$ ipython --no-banner

In [1]: import numpy as np

In [2]: from numpy import linalg as LA

In [3]: np.set_printoptions(suppress=True, linewidth=140)

In [4]: rd = lambda a: np.round(a, 3) + 0

In [5]: mat = np.load("dump.npy")

In [6]: mat
Out[6]: 
array([[  6,  -7,  -8,  -5],
       [  3,   3,   7,   3],
       [ -3,  -1,  -8,   2],
       [  0, -13, -22, -11]])

In [7]: rd(LA.det(mat))
Out[7]: np.float64(0.0)

In [8]: rd(np.abs(LA.eigvals(mat)).max())
Out[8]: np.float64(9.643)

In [9]: LA.matrix_power(mat, 3)
Out[9]: 
array([[   33,  -164,  -594,   121],
       [  237,   234,  1096,  -179],
       [  -93,   280,   252,   345],
       [ -441,  -632, -2786,   479]])

In [10]: np.trace(mat)
Out[10]: np.int64(-10)

In [11]: np.allclose(mat, mat.T)
Out[11]: False

In [12]: vec = np.array([3, 0, 0, 1])

In [13]: h = np.maximum(mat @ vec, 0)

In [14]: np.maximum(mat @ (3 * vec), 0)
Out[14]: array([39, 36,  0,  0])

In [15]: np.maximum(mat @ vec, 0) - np.maximum(-mat @ vec, 0)
Out[15]: array([ 13,  12,  -7, -11])

In [16]: h
Out[16]: array([13, 12,  0,  0])

In [17]: mat.T @ h
Out[17]: array([114, -55, -20, -29])

In [18]: A2 = np.array([[-4, -4], [-4, 1], [2, 0], [5, -4]])

In [19]: mat @ A2
Out[19]: 
array([[-37, -11],
       [  5, -21],
       [ 10,   3],
       [-47,  31]])

In [20]: np.einsum("ik,kj->ij", mat, A2)
Out[20]: 
array([[-37, -11],
       [  5, -21],
       [ 10,   3],
       [-47,  31]])

In [21]: np.einsum("ij,ij->i", mat, mat)
Out[21]: array([174,  76,  78, 774])

In [22]: np.vstack([mat, A2.T]).shape
Out[22]: (6, 4)
